$ python3 -q
>>> import numpy as np
>>> np.set_printoptions(suppress=True, linewidth=200)
>>> rnd = lambda a: np.round(a, 3) + 0
>>> F = np.load("a.npy")
>>> F
array([[1, 0, 0, 0],
       [3, 1, 0, 0],
       [3, 0, 1, 0],
       [0, 2, 2, 1]])
>>> # triangular
>>> Y = np.array([[-2, 1, 2], [2, -2, 1], [2, 1, 1], [-1, 0, 0]])
>>> F @ Y
array([[-2,  1,  2],
       [-4,  1,  7],
       [-4,  4,  7],
       [ 7, -2,  4]])
>>> np.einsum("ik,kj->ij", F, Y)
array([[-2,  1,  2],
       [-4,  1,  7],
       [-4,  4,  7],
       [ 7, -2,  4]])
>>> q, V = np.linalg.qr(F[:, :2])[0], np.linalg.qr(F[:, 2:])[0]
>>> s = np.linalg.svd(q.T @ V, compute_uv=False)
>>> (s > 0.9).sum()
np.int64(1)
>>> rnd(np.degrees(np.arccos(s.clip(0, 1))))
array([ 8.192, 49.181])
>>> rnd(np.linalg.norm(q @ q.T - V @ V.T, 2))
np.float64(0.757)
>>> w, V = np.linalg.eig(F)
>>> rnd(np.sort(np.linalg.eigvals(np.linalg.inv(F))))
array([1., 1., 1., 1.])
>>> rnd(np.sort(np.linalg.eigvals(F @ F)))
array([1., 1., 1., 1.])
>>> np.prod(w)
np.float64(1.0)
>>> u, r1 = F[3], F[2]
>>> u @ u
np.int64(9)
>>> u @ r1
np.int64(2)
>>> pr = (u @ r1) / (u @ u) * u
>>> rnd((r1 - pr) @ u)
np.float64(0.0)
>>> np.linalg.matrix_rank(np.outer(u, r1))
np.int64(1)
>>> rnd(np.linalg.norm(u + r1) ** 2 + np.linalg.norm(u - r1) ** 2)
np.float64(38.0)
>>> np.outer(u, r1)
array([[0, 0, 0, 0],
       [6, 0, 2, 0],
       [6, 0, 2, 0],
       [3, 0, 1, 0]])
>>> x = np.array([1, 1, 3, -3])
>>> y = F @ x
>>> b, lr = np.zeros(4), 1 / np.linalg.norm(F, 2) ** 2
>>> for i in range(25):
...     b -= lr * F.T @ (F @ b - y)
...     if i % 5 == 0: print(i, round(np.linalg.norm(F @ b - y), 3))
... 
0 2.364
5 1.095
10 0.865
15 0.696
20 0.57
>>> rnd(b)
array([1.27 , 0.433, 1.856, 0.442])
>>> rnd(np.linalg.cond(F))
np.float64(59.679)
>>> W0 = np.load("m.npy")
>>> W0
array([[ 1,  3,  1],
       [ 3, 10,  3],
       [ 1,  3,  1]])
>>> # rows 0 and 2 are equal
>>> r = np.linalg.matrix_rank(W0)
>>> r
np.int64(2)
>>> N = np.linalg.svd(W0)[2][r:].T
>>> np.linalg.matrix_rank(W0.T @ W0), np.linalg.matrix_rank(W0 @ W0.T)
(np.int64(2), np.int64(2))
>>> np.allclose(W0 @ N, 0)
True
>>> rnd(N @ N.T)
array([[ 0.5,  0. , -0.5],
       [ 0. ,  0. ,  0. ],
       [-0.5,  0. ,  0.5]])
>>> rnd(W0 @ N)
array([[0.],
       [0.],
       [0.]])
>>> [int(np.linalg.matrix_rank(W0[:, :j + 1])) for j in range(3)]
[1, 2, 2]
>>> N.shape
(3, 1)
>>> np.argsort(-np.linalg.norm(W0, axis=0).round(6), kind="stable")[:3]
array([1, 0, 2])
>>> np.linalg.cond(W0) > 100
np.True_
>>> np.unique(W0.round(6), axis=0).shape
(2, 3)
>>> np.linalg.lstsq(W0[:-1].T, W0[-1])[2]
np.int32(2)
>>> rnd(W0 @ np.linalg.pinv(W0) @ W0)
array([[ 1.,  3.,  1.],
       [ 3., 10.,  3.],
       [ 1.,  3.,  1.]])
>>> left, s, Vt = np.linalg.svd(W0, full_matrices=False)
>>> (s > 1e-8).sum()
np.int64(2)
>>> rnd(s / s[0])
array([1.   , 0.014, 0.   ])
>>> rnd(left.T @ W0 @ Vt.T)
array([[11.831,  0.   ,  0.   ],
       [ 0.   ,  0.169,  0.   ],
       [ 0.   ,  0.   ,  0.   ]])
>>> left.shape, s.shape, Vt.shape
((3, 3), (3,), (3, 3))
>>> np.allclose(left * s @ Vt, W0)
True
